$ python3 -q
>>> import numpy as np
>>> import numpy.linalg as la
>>> np.set_printoptions(precision=4, suppress=True, linewidth=140)
>>> tidy = lambda a: np.round(a, 4) + 0
>>> J = np.array([[-1.1, 0.0], [-0.8, 0.7], [-2.1, 0.5]])
>>> print(J)
[[-1.1  0. ]
 [-0.8  0.7]
 [-2.1  0.5]]
>>> rng = np.random.default_rng(267)
>>> B = J + rng.integers(-2, 3, (3, 1)) @ rng.integers(-2, 3, (1, 2))
>>> print(B)
[[-1.1  0. ]
 [-0.8  0.7]
 [-4.1 -1.5]]
>>> print(la.matrix_rank(B - J, tol=1e-8))
1
>>> print(tidy(la.svd(B - J, compute_uv=False)))
[2.8284 0.    ]
>>> x = np.array([2, -2])
>>> print(la.norm(J @ x) <= la.norm(J, 2) * la.norm(x) + 1e-9)
True
>>> print((J @ x).argmax())
0
>>> print(tidy(J @ np.ones(2)))
[-1.1 -0.1 -1.6]
>>> print((J * x).sum(axis=1))
[-2.2 -3.  -5.2]
>>> print(J * x)
[[-2.2 -0. ]
 [-1.6 -1.4]
 [-4.2 -1. ]]
>>> print(J @ x)
[-2.2 -3.  -5.2]
>>> print(np.sign((J @ x).round(6)))
[-1. -1. -1.]
>>> print(J @ np.eye(2)[0])
[-1.1 -0.8 -2.1]
>>> print(J @ (2 * x))
[ -4.4  -6.  -10.4]
>>> x = np.array([-2, 9])
>>> y = J @ x
>>> print(tidy(la.solve(J.T @ J, J.T @ y)))
[-2.  9.]
>>> try:
...     la.solve(J, y)
... except la.LinAlgError as e:
...     print(e)
... 
Last 2 dimensions of the array must be square
>>> y = y + 0.02 * rng.normal(size=3)
>>> print(tidy(y))
[2.2047 7.9082 8.6964]
>>> c, *_ = la.lstsq(J, y)
>>> print(c.round())
[-2.  9.]
>>> print(tidy(la.norm(y - J @ c)))
0.0087
>>> q, R = la.qr(J)
>>> print(tidy(q))
[[-0.4396  0.4955]
 [-0.3197 -0.8657]
 [-0.8393  0.0702]]
>>> print(tidy(q @ R))
[[-1.1  0. ]
 [-0.8  0.7]
 [-2.1  0.5]]
>>> print(np.allclose(R.T @ R, J.T @ J))
True
>>> print(q.shape, R.shape)
(3, 2) (2, 2)
>>> print(tidy(abs(R[0, 0])), tidy(la.norm(J[:, 0])))
2.502 2.502
>>> print(tidy(np.abs(np.diag(R))))
[2.502  0.5709]
>>> C = np.array([[0, 2, 1], [3, 2, 1], [3, 1, 3]])
>>> mat = (rng.random((13, 3)) < 0.25) @ C
>>> print(mat)
[[0 0 0]
 [6 5 5]
 [3 1 3]
 [0 0 0]
 [0 2 1]
 [3 2 1]
 [0 2 1]
 [0 0 0]
 [3 3 4]
 [0 0 0]
 [0 0 0]
 [0 0 0]
 [0 0 0]]
>>> gram = mat.T @ mat
>>> print(np.trace(gram), (mat ** 2).sum())
163 163
>>> print((mat @ mat.T).shape)
(13, 13)
>>> print(tidy(la.eigvalsh(gram)[::-1]))
[153.6546   6.3454   3.    ]
>>> print(gram)
[[63 48 54]
 [48 47 46]
 [54 46 53]]
>>> cen = (mat - mat.mean(axis=0)) / mat.std(axis=0)
>>> print(np.argwhere(np.abs(cen) > 2))
[[1 0]
 [1 1]
 [1 2]]
>>> c = la.lstsq(np.delete(cen, 2, axis=1), cen[:, 2])[0]
>>> print(tidy(1 - np.var(cen[:, 2] - np.delete(cen, 2, axis=1) @ c)))
0.8761
>>> print(np.abs(c).argmax())
0
>>> arr = np.load("case6.npy")
>>> print(arr)
[[ 18  -6 -12   0]
 [ -6  10   4  -4]
 [-12   4   8   0]
 [  0  -4   0   2]]
>>> # looks like rank 2
>>> gram = arr.T @ arr
>>> print(gram)
[[ 504 -216 -336   24]
 [-216  168  144  -48]
 [-336  144  224  -16]
 [  24  -48  -16   20]]
>>> print(tidy(la.eigvalsh(gram)[::-1]))
[832.2566  83.7434   0.       0.    ]
>>> print(np.allclose(gram, gram.T))
True
>>> U, sig, vt = la.svd(arr)
>>> print(np.argmax(sig[:-1] / (sig[1:] + 1e-6)) + 1)
2
>>> B = U[:, :2] @ np.diag(sig[:2]) @ vt[:2]
>>> print(la.matrix_rank(B))
2
>>> K = np.array([[-2.0, 1.0, 1.0], [1.0, -2.0, 1.0], [1.0, 1.0, -2.0]])
>>> z = rng.permutation(3)
>>> print(z)
[0 1 2]
>>> B = K[z][:, z]
>>> print(np.trace(B))
-6.0
>>> print(B)
[[-2.  1.  1.]
 [ 1. -2.  1.]
 [ 1.  1. -2.]]
>>> print(tidy(np.sort(np.abs(la.eigvals(B)))))
[0. 3. 3.]
>>> print(np.allclose(B, K))
True
>>> print(np.diag(B))
[-2. -2. -2.]
>>> gram = np.cov(mat, rowvar=False)
>>> print(np.median(mat, axis=0))
[0. 0. 0.]
>>> print(tidy(np.corrcoef(mat[:, 1], mat[:, 2])[0, 1]))
0.8814
>>> print(tidy(np.polyfit(mat[:, 1], mat[:, 2], 1)))
[0.9663 0.0389]
>>> print(gram.shape)
(3, 3)
>>> print(tidy(mat.std(axis=0)))
[1.8748 1.5113 1.657 ]
>>> evals, evecs = la.eigh(K)
>>> print(tidy(la.svd(K, compute_uv=False)))
[3. 3. 0.]
>>> print(tidy(evecs.T @ K @ evecs))
[[-3.  0.  0.]
 [ 0. -3.  0.]
 [ 0.  0.  0.]]
>>> print(np.unique(K.round(6), axis=0).shape)
(3, 3)
>>> print(tidy(np.trace(la.pinv(K) @ K)))
2.0
>>> print(np.allclose(K[:-1].T @ la.lstsq(K[:-1].T, K[-1])[0], K[-1]))
True
>>> print(la.lstsq(K[:-1].T, K[-1])[2])
2
>>> u, r1 = K[0], K[1]
>>> print(u @ u)
6.0
>>> p = (u @ r1) / (u @ u) * u
>>> print(tidy(la.norm(u + r1) ** 2 + la.norm(u - r1) ** 2))
24.0
>>> print(r1 - p)
[ 0.  -1.5  1.5]
>>> print(p)
[ 1.  -0.5 -0.5]
>>> print((r1 - p) @ u)
0.0
>>> C = np.array([[2, 0, -1], [-1, 0, -2], [-2, -1, -1]])
>>> E = (rng.random((15, 3)) < 0.25) @ C
>>> print(E)
[[ 1  0 -3]
 [ 0  0  0]
 [-1  0 -2]
 [ 2  0 -1]
 [ 0  0  0]
 [-1 -1 -4]
 [-3 -1 -3]
 [ 2  0 -1]
 [-1  0 -2]
 [-1  0 -2]
 [-2 -1 -1]
 [ 0  0  0]
 [-2 -1 -1]
 [-1 -1 -4]
 [-3 -1 -3]]
>>> cen = E - E.mean(axis=0)
>>> evecs = la.svd(cen)[2][:2]
>>> B = cen - cen @ evecs.T @ evecs
>>> print(la.norm(B, axis=1).round(6).argmax())
2
>>> print(tidy(B.std(axis=0)))
[0.0607 0.2883 0.0332]
>>> print(tidy(np.cov(cen @ evecs.T, rowvar=False)))
[[3.119  0.    ]
 [0.     1.3106]]
>>> print(tidy(la.norm(B) / la.norm(cen)))
0.1443
>>> evals, evecs = la.eigh(arr)
>>> print(tidy(la.eigvalsh(arr + -2 * np.eye(4))))
[-2.     -2.      7.1511 26.8489]
>>> print(tidy(la.eigvalsh(arr @ arr)))
[  0.       0.      83.7434 832.2566]
>>> print(evals.sum(), np.trace(arr))
38.0 38
>>> print(np.unique(evals.round(6) + 0, return_counts=True)[1])
[2 1 1]
>>> print(np.abs(evecs[:, -1]).round(6).argmax())
0
>>> print(tidy(evecs.T @ arr @ evecs))
[[ 0.      0.      0.      0.    ]
 [ 0.      0.      0.      0.    ]
 [ 0.      0.      9.1511  0.    ]
 [ 0.      0.      0.     28.8489]]
>>> print(tidy(evecs @ np.diag(evals) @ evecs.T))
[[ 18.  -6. -12.   0.]
 [ -6.  10.   4.  -4.]
 [-12.   4.   8.   0.]
 [  0.  -4.   0.   2.]]
>>> def softmax(z):
...     e = np.exp(z - z.max(axis=-1, keepdims=True))
...     return e / e.sum(axis=-1, keepdims=True)
... 
>>> print(softmax(J).sum(axis=1))
[1. 1. 1.]
>>> print(tidy(softmax(J[2])))
[0.0691 0.9309]
>>> att = J @ J.T / np.sqrt(2)
>>> print(tidy(softmax(att)[2] @ J))
[-1.8085  0.4526]
>>> print(softmax(att).round(6).argmax(axis=1))
[2 2 2]
>>> d = la.norm(mat[:, None] - mat[None], axis=-1)
>>> print(np.flatnonzero(d[6] < d.mean() / 2))
[4 6]
>>> print(tidy(d[:5, :5]))
[[0.     9.2736 4.3589 0.     2.2361]
 [9.2736 0.     5.3852 9.2736 7.8102]
 [4.3589 5.3852 0.     4.3589 3.7417]
 [0.     9.2736 4.3589 0.     2.2361]
 [2.2361 7.8102 3.7417 2.2361 0.    ]]
>>> print(np.unravel_index(d.round(6).argmax(), d.shape))
(np.int64(0), np.int64(1))
>>> print(tidy(la.norm(mat - mat.mean(axis=0), axis=1)))
[1.9985 7.285  2.6154 1.9985 1.4391 2.0366 1.4391 1.9985 3.8623 1.9985 1.9985 1.9985 1.9985]
>>> print(d.mean(axis=1).argmax())
1
>>> print(tidy(la.norm(mat, axis=1)))
[0.     9.2736 4.3589 0.     2.2361 3.7417 2.2361 0.     5.831  0.     0.     0.     0.    ]
>>> print(d.shape)
(13, 13)
>>> C = E[[1, 5]].astype(float)
>>> for _ in range(6):
...     z = la.norm(E[:, None] - C, axis=-1).argmin(axis=1)
...     C = np.array([E[z == j].mean(axis=0) for j in range(2)])
... 
>>> print(z)
[0 0 0 0 0 1 1 0 0 0 0 0 0 1 1]
>>> print(tidy(C[1] - C[0]))
[-1.8182 -0.8182 -2.3182]
>>> print(np.abs(C[1] - C[0]).argmax())
2
>>> print(tidy(C))
[[-0.1818 -0.1818 -1.1818]
 [-2.     -1.     -3.5   ]]
>>> data = np.load("x.npy")
>>> print(tidy(data))
[[ 1.941   2.2652  0.3183]
 [-1.6175  1.064   2.2917]
 [-1.6175  1.6543 -1.9097]]
>>> u = np.array([5, -3, 5])
>>> B = data + np.outer(u, np.eye(3)[1])
>>> print(la.matrix_rank(la.inv(B) - la.inv(data), tol=1e-8))
1
>>> print(tidy(B))
[[ 1.941   7.2652  0.3183]
 [-1.6175 -1.936   2.2917]
 [-1.6175  6.6543 -1.9097]]
>>> B = data / np.sqrt((data ** 2).mean(axis=1, keepdims=True))
>>> print(la.matrix_rank(B) == la.matrix_rank(data))
True
>>> cen = E - E.mean(axis=0)
>>> U, sig, vt = la.svd(cen, full_matrices=False)
>>> print(tidy(cen.mean(axis=0)))
[0. 0. 0.]
>>> print(np.searchsorted(np.cumsum(sig ** 2) / (sig ** 2).sum(), 0.9) + 1)
2
>>> print(tidy(vt[0] * np.sign(vt[0, np.abs(vt[0]).argmax()])))
[0.7874 0.2314 0.5713]
>>> print(tidy(softmax(data[2])))
[0.0356 0.9379 0.0266]
>>> print(tidy(softmax(data[2] + -2)))
[0.0356 0.9379 0.0266]
>>> print(tidy(softmax(10 * data[2])))
[0. 1. 0.]
>>> print(softmax(data).sum(axis=1))
[1. 1. 1.]
>>> att = data @ data.T / np.sqrt(3)
>>> print(softmax(att).round(6).argmax(axis=1))
[0 1 2]
